$ python -q
>>> import numpy as np
>>> np.set_printoptions(precision=2, suppress=True, linewidth=200)
>>> B = np.array([[1, 0], [0, 1], [2, 2]])
>>> E = np.tile(B, (2, 3))
>>> E
array([[1, 0, 1, 0, 1, 0],
       [0, 1, 0, 1, 0, 1],
       [2, 2, 2, 2, 2, 2],
       [1, 0, 1, 0, 1, 0],
       [0, 1, 0, 1, 0, 1],
       [2, 2, 2, 2, 2, 2]])
>>> left, sig, Vt = np.linalg.svd(E)
>>> V = Vt[:(sig > 1e-8).sum()]
>>> rng = np.random.default_rng(67423)
>>> x = E[4] + -1 * E[3] + rng.integers(2) * np.eye(6)[5]
>>> x
array([-1.,  1., -1.,  1., -1.,  2.])
>>> np.allclose(V.T @ V @ x, x)
False
>>> np.round(V.T @ V, 2) + 0
array([[0.33, 0.  , 0.33, 0.  , 0.33, 0.  ],
       [0.  , 0.33, 0.  , 0.33, 0.  , 0.33],
       [0.33, 0.  , 0.33, 0.  , 0.33, 0.  ],
       [0.  , 0.33, 0.  , 0.33, 0.  , 0.33],
       [0.33, 0.  , 0.33, 0.  , 0.33, 0.  ],
       [0.  , 0.33, 0.  , 0.33, 0.  , 0.33]])
>>> np.linalg.matrix_rank(np.vstack([E, x]))
np.int64(3)
>>> np.diag(V.T @ V)
array([0.33, 0.33, 0.33, 0.33, 0.33, 0.33])
>>> round(float(np.linalg.norm(x - V.T @ V @ x)), 2)
0.82
>>> rank = np.linalg.matrix_rank(E)
>>> rank
np.int64(2)
>>> N = np.linalg.svd(E)[2][rank:].T
>>> [int(np.linalg.matrix_rank(np.delete(E, i, axis=0))) for i in range(6)]
[2, 2, 2, 2, 2, 2]
>>> np.linalg.matrix_rank(E.T @ E), np.linalg.matrix_rank(E @ E.T)
(np.int64(2), np.int64(2))
>>> N.shape
(6, 4)
>>> [int(np.linalg.matrix_rank(E[:i])) for i in range(1, len(E) + 1)]
[1, 2, 2, 2, 2, 2]
>>> mat = np.load("a.npy")
>>> mat
array([[-1, -1,  2],
       [ 0,  0,  0],
       [ 0,  0,  0],
       [-2, -1,  2],
       [ 0,  0,  0],
       [-2,  1,  2],
       [ 0,  0,  0],
       [-1,  1,  2],
       [-2, -1,  2],
       [ 1,  0,  0],
       [-2, -1,  2],
       [-2, -1,  2],
       [ 0,  0,  0],
       [ 0,  0,  0],
       [ 1,  0,  0],
       [ 0,  0,  0],
       [-2,  1,  2],
       [-2, -1,  2],
       [ 0,  0,  0],
       [-2, -1,  2],
       [-2, -1,  2]])
>>> f = np.array([1, 1, 0])
>>> np.cross(E[4, :3], E[5, :3])
array([ 2,  0, -2])
>>> np.convolve(E[4], f)
array([0, 1, 1, 1, 1, 1, 1, 0])
>>> np.array([np.convolve(row, f, "same") for row in E])
array([[1, 1, 1, 1, 1, 0],
       [1, 1, 1, 1, 1, 1],
       [4, 4, 4, 4, 4, 2],
       [1, 1, 1, 1, 1, 0],
       [1, 1, 1, 1, 1, 1],
       [4, 4, 4, 4, 4, 2]])
>>> cen = mat - mat.mean(axis=0)
>>> left, sig, Vt = np.linalg.svd(cen, full_matrices=False)
>>> np.round(cen.mean(axis=0), 2) + 0
array([0., 0., 0.])
>>> np.abs(Vt[0]).argmax()
np.int64(0)
>>> np.searchsorted(np.cumsum(sig ** 2) / (sig ** 2).sum(), 0.9) + 1
np.int64(2)
>>> sig
array([6.75, 2.88, 1.23])
>>> np.abs(Vt[-1])
array([0.68, 0.05, 0.73])
>>> round(float((sig ** 2).sum() ** 2 / (sig ** 4).sum()), 2)
1.43
>>> np.abs(left[:, 0]).argmax()
np.int64(9)
>>> cen = mat - mat.mean(axis=0)
>>> V = np.linalg.svd(cen)[2][:1]
>>> B = cen - cen @ V.T @ V
>>> B.std(axis=0)
array([0.2 , 0.61, 0.23])
>>> np.round(np.linalg.norm(B) / np.linalg.norm(cen), 2)
np.float64(0.42)
>>> np.linalg.norm(mat, axis=1)
array([2.45, 0.  , 0.  , 3.  , 0.  , 3.  , 0.  , 2.45, 3.  , 1.  , 3.  , 3.  , 0.  , 0.  , 1.  , 0.  , 3.  , 3.  , 0.  , 3.  , 3.  ])
>>> mat[12] @ mat[9]
np.int64(0)
>>> round(float(np.linalg.norm(mat[12], 1)), 2), round(np.linalg.norm(mat[12], np.inf), 2)
(0.0, np.float64(0.0))
>>> np.linalg.norm(mat, axis=1).argmax()
np.int64(3)
>>> np.linalg.norm(mat, axis=0)
array([6.32, 3.32, 6.63])
>>> np.round(np.linalg.norm(mat, 1), 2), round(float(np.linalg.norm(mat, np.inf)), 2)
(np.float64(22.0), 5.0)
>>> round(float(np.linalg.norm(mat, 2)), 2)
9.21
>>> K = np.array([[15.0, 12.0, 0.0, 12.0, 20.0],
...     [12.0, 8.0, 0.0, 9.0, 15.0],
...     [0.0, 0.0, -1.0, 0.0, 0.0],
...     [12.0, 9.0, 0.0, 8.0, 15.0],
...     [20.0, 15.0, 0.0, 15.0, 24.0]])
>>> round(float(np.linalg.norm(K, 2)), 2)
58.0
>>> round(float(np.linalg.norm(K[4], 1)), 2), round(np.linalg.norm(K[4], np.inf), 2)
(74.0, np.float64(24.0))
>>> np.round(np.linalg.norm(K) ** 2 / np.linalg.norm(K, 2) ** 2, 2)
np.float64(1.0)
>>> np.linalg.norm(K, axis=1)
array([30.22, 22.67,  1.  , 22.67, 37.76])
>>> round(np.linalg.norm(K[4] - K[1]), 2)
np.float64(15.17)
>>> K[4] @ K[1]
np.float64(855.0)
>>> W0 = np.array([[-3.0, -2.0, 0.0], [-3.0, -3.0, 0.0], [0.0, 0.0, -2.0]])
>>> q = W0.astype(float).copy()
>>> for j in range(3):
...     q[:, j] -= q[:, :j] @ (q[:, :j].T @ q[:, j])
...     q[:, j] /= np.linalg.norm(q[:, j])
... 
>>> np.round(q.T @ W0, 2) + 0
array([[4.24, 3.54, 0.  ],
       [0.  , 0.71, 0.  ],
       [0.  , 0.  , 2.  ]])
>>> J = np.loadtxt("block0.csv", delimiter=",")
>>> J
array([[ 3.36,  1.28, -0.97, -0.54, -1.52, -1.8 , -0.45,  0.2 ],
       [ 1.28,  3.65,  0.49,  0.94, -1.14, -0.53, -0.43,  0.85],
       [-0.97,  0.49,  5.63,  0.54,  0.15, -1.46,  0.68, -0.36],
       [-0.54,  0.94,  0.54,  2.54, -1.45,  1.32, -0.27, -0.32],
       [-1.52, -1.14,  0.15, -1.45,  4.07, -1.23, -0.17,  1.15],
       [-1.8 , -0.53, -1.46,  1.32, -1.23,  4.18,  0.35,  0.8 ],
       [-0.45, -0.43,  0.68, -0.27, -0.17,  0.35,  2.8 ,  1.97],
       [ 0.2 ,  0.85, -0.36, -0.32,  1.15,  0.8 ,  1.97,  4.77]])
>>> round(np.linalg.norm(J, 2) / np.linalg.norm(J), 2)
np.float64(0.52)
>>> np.linalg.matrix_rank(J, rtol=0.1)
np.int64(7)
>>> left, sig, Vt = np.linalg.svd(J)
>>> np.argmax(sig[:-1] / (sig[1:] + 1e-6)) + 1
np.int64(7)
>>> sig.round(2) + 0
array([7., 7., 6., 6., 3., 1., 1., 0.])
>>> B = left[:, :7] @ np.diag(sig[:7]) @ Vt[:7]
>>> round(float(np.linalg.norm(J - B, 2)), 2), np.round(sig[7], 2)
(0.0, np.float64(0.0))
>>> np.linalg.matrix_rank(J, rtol=0.05)
np.int64(7)
>>> round(np.abs(J - B).max(), 2)
np.float64(0.0)
>>> B
array([[ 3.36,  1.28, -0.97, -0.54, -1.52, -1.8 , -0.45,  0.2 ],
       [ 1.28,  3.65,  0.49,  0.94, -1.14, -0.53, -0.43,  0.85],
       [-0.97,  0.49,  5.63,  0.54,  0.15, -1.46,  0.68, -0.36],
       [-0.54,  0.94,  0.54,  2.54, -1.45,  1.32, -0.27, -0.32],
       [-1.52, -1.14,  0.15, -1.45,  4.07, -1.23, -0.17,  1.15],
       [-1.8 , -0.53, -1.46,  1.32, -1.23,  4.18,  0.35,  0.8 ],
       [-0.45, -0.43,  0.68, -0.27, -0.17,  0.35,  2.8 ,  1.97],
       [ 0.2 ,  0.85, -0.36, -0.32,  1.15,  0.8 ,  1.97,  4.77]])
>>> f = np.array([2, 1, 1])
>>> np.polyval(f, B[3])
array([ 1.04,  3.71,  2.11, 16.49,  3.74,  5.83,  0.88,  0.88])
>>> np.convolve(B[3], f)
array([-1.08,  1.34,  1.47,  6.56,  0.19,  3.75, -0.66,  0.42, -0.59, -0.32])
>>> np.cross(B[3, :3], B[0, :3])
array([-1.6 ,  1.27, -3.85])
>>> evals, V = np.linalg.eigh(J)
>>> x = np.array([0, 2, -5, -5, 6, 9, -7, 3])
>>> np.round(np.abs(J).sum(axis=1).max(), 2), np.round(np.abs(evals).max(), 2)
(np.float64(11.66), np.float64(7.0))
>>> V * np.abs(evals) @ V.T
array([[ 3.36,  1.28, -0.97, -0.54, -1.52, -1.8 , -0.45,  0.2 ],
       [ 1.28,  3.65,  0.49,  0.94, -1.14, -0.53, -0.43,  0.85],
       [-0.97,  0.49,  5.63,  0.54,  0.15, -1.46,  0.68, -0.36],
       [-0.54,  0.94,  0.54,  2.54, -1.45,  1.32, -0.27, -0.32],
       [-1.52, -1.14,  0.15, -1.45,  4.07, -1.23, -0.17,  1.15],
       [-1.8 , -0.53, -1.46,  1.32, -1.23,  4.18,  0.35,  0.8 ],
       [-0.45, -0.43,  0.68, -0.27, -0.17,  0.35,  2.8 ,  1.97],
       [ 0.2 ,  0.85, -0.36, -0.32,  1.15,  0.8 ,  1.97,  4.77]])
>>> V * np.maximum(evals, 0) @ V.T
array([[ 3.36,  1.28, -0.97, -0.54, -1.52, -1.8 , -0.45,  0.2 ],
       [ 1.28,  3.65,  0.49,  0.94, -1.14, -0.53, -0.43,  0.85],
       [-0.97,  0.49,  5.63,  0.54,  0.15, -1.46,  0.68, -0.36],
       [-0.54,  0.94,  0.54,  2.54, -1.45,  1.32, -0.27, -0.32],
       [-1.52, -1.14,  0.15, -1.45,  4.07, -1.23, -0.17,  1.15],
       [-1.8 , -0.53, -1.46,  1.32, -1.23,  4.18,  0.35,  0.8 ],
       [-0.45, -0.43,  0.68, -0.27, -0.17,  0.35,  2.8 ,  1.97],
       [ 0.2 ,  0.85, -0.36, -0.32,  1.15,  0.8 ,  1.97,  4.77]])
>>> B = np.array([[7, 9, 9, 7], [6, 4, 8, 8], [4, 0, 4, 6], [2, 6, 2, 7]])
>>> M = np.triu(B)
>>> M
array([[7, 9, 9, 7],
       [0, 4, 8, 8],
       [0, 0, 4, 6],
       [0, 0, 0, 7]])
>>> f = np.array([-2, -6, 5, -4])
>>> B = M + np.outer(f, np.eye(4)[3])
>>> round(float(np.linalg.det(B) / np.linalg.det(M)), 2), round(float(1 + np.linalg.solve(M, f)[3]), 2)
(0.43, 0.43)
>>> np.linalg.matrix_rank(M - M[0, 0] * np.eye(4))
np.int64(3)
>>> [int(np.linalg.matrix_rank(np.linalg.matrix_power(M, p))) for p in range(1, 5)]
[4, 4, 4, 4]
>>> np.trace(M)
np.int64(22)
>>> M @ M
array([[ 49,  99, 171, 224],
       [  0,  16,  64, 136],
       [  0,   0,  16,  66],
       [  0,   0,   0,  49]])
>>> round(float(np.abs(np.linalg.eigvals(M)).max()), 2)
7.0
>>> np.sort(np.abs(np.linalg.eigvals(M)))
array([4., 4., 7., 7.])
>>> (M + M.T) / 2
array([[7. , 4.5, 4.5, 3.5],
       [4.5, 4. , 4. , 4. ],
       [4.5, 4. , 4. , 3. ],
       [3.5, 4. , 3. , 7. ]])
>>> np.round(np.linalg.det(M), 2)
np.float64(784.0)
>>> idx = rng.permutation(4)
>>> idx
array([3, 0, 1, 2])
>>> B = M[idx][:, idx]
>>> np.trace(B)
np.int64(22)
>>> B
array([[7, 0, 0, 0],
       [7, 7, 9, 9],
       [8, 0, 4, 8],
       [6, 0, 0, 4]])
>>> np.sort(np.abs(np.linalg.eigvals(B)))
array([4., 4., 7., 7.])
>>> data = np.array([[2, 0, 0, 0, 0],
...     [0, 1, 0, 0, 0],
...     [0, 0, 1, 0, 0],
...     [0, 0, 0, 2, 0],
...     [0, 0, 0, 0, 1]])
>>> low = np.linalg.cholesky(data)
>>> np.diag(low) ** 2
array([2., 1., 1., 2., 1.])
>>> np.linalg.eigvalsh(data).min() > 0
np.True_
>>> low @ low.T
array([[2., 0., 0., 0., 0.],
       [0., 1., 0., 0., 0.],
       [0., 0., 1., 0., 0.],
       [0., 0., 0., 2., 0.],
       [0., 0., 0., 0., 1.]])
>>> (np.linalg.matrix_power((data != 0) + (data.T != 0) + np.eye(5), 5) > 0).astype(int)
array([[1, 0, 0, 0, 0],
       [0, 1, 0, 0, 0],
       [0, 0, 1, 0, 0],
       [0, 0, 0, 1, 0],
       [0, 0, 0, 0, 1]])
>>> round(np.linalg.det(data), 2)
np.float64(4.0)
>>> (data != 0).astype(int)
array([[1, 0, 0, 0, 0],
       [0, 1, 0, 0, 0],
       [0, 0, 1, 0, 0],
       [0, 0, 0, 1, 0],
       [0, 0, 0, 0, 1]])
>>> np.sort(np.linalg.eigvals(data).real)
array([1., 1., 1., 2., 2.])
>>> q, _ = np.linalg.qr(np.array([[-0.7, 0.5, -0.1, -1.1, 1.4],
...     [0.3, -2.2, 0.4, -0.2, 1.4],
...     [0.1, -0.4, -0.4, -1.2, -0.4],
...     [0.1, 0.4, 1.2, 0.6, -1.1],
...     [-1.4, 1.7, 1.4, 1.9, 1.4]]))
>>> evals = np.array([-1, -2, -1, -2, -2])
>>> m1 = q @ np.diag(evals) @ q.T
>>> m1
array([[-1.68, -0.2 ,  0.05, -0.31,  0.28],
       [-0.2 , -1.86, -0.06,  0.27, -0.07],
       [ 0.05, -0.06, -1.95, -0.17, -0.12],
       [-0.31,  0.27, -0.17, -1.36,  0.18],
       [ 0.28, -0.07, -0.12,  0.18, -1.15]])
>>> evals, V = np.linalg.eigvalsh(m1)
Traceback (most recent call last):
  File "<python-input-114>", line 1, in <module>
    evals, V = np.linalg.eigvalsh(m1)
    ^^^^^^^^
ValueError: too many values to unpack (expected 2)
>>> evals, V = np.linalg.eigh(m1)
>>> np.round(V.T @ V, 2) + 0
array([[1., 0., 0., 0., 0.],
       [0., 1., 0., 0., 0.],
       [0., 0., 1., 0., 0.],
       [0., 0., 0., 1., 0.],
       [0., 0., 0., 0., 1.]])
>>> (evals > 1e-8).sum(), (evals < -1e-8).sum()
(np.int64(0), np.int64(5))
>>> np.unique(evals.round(6) + 0, return_counts=True)[1]
array([3, 2])
>>> V @ np.diag(evals) @ V.T
array([[-1.68, -0.2 ,  0.05, -0.31,  0.28],
       [-0.2 , -1.86, -0.06,  0.27, -0.07],
       [ 0.05, -0.06, -1.95, -0.17, -0.12],
       [-0.31,  0.27, -0.17, -1.36,  0.18],
       [ 0.28, -0.07, -0.12,  0.18, -1.15]])
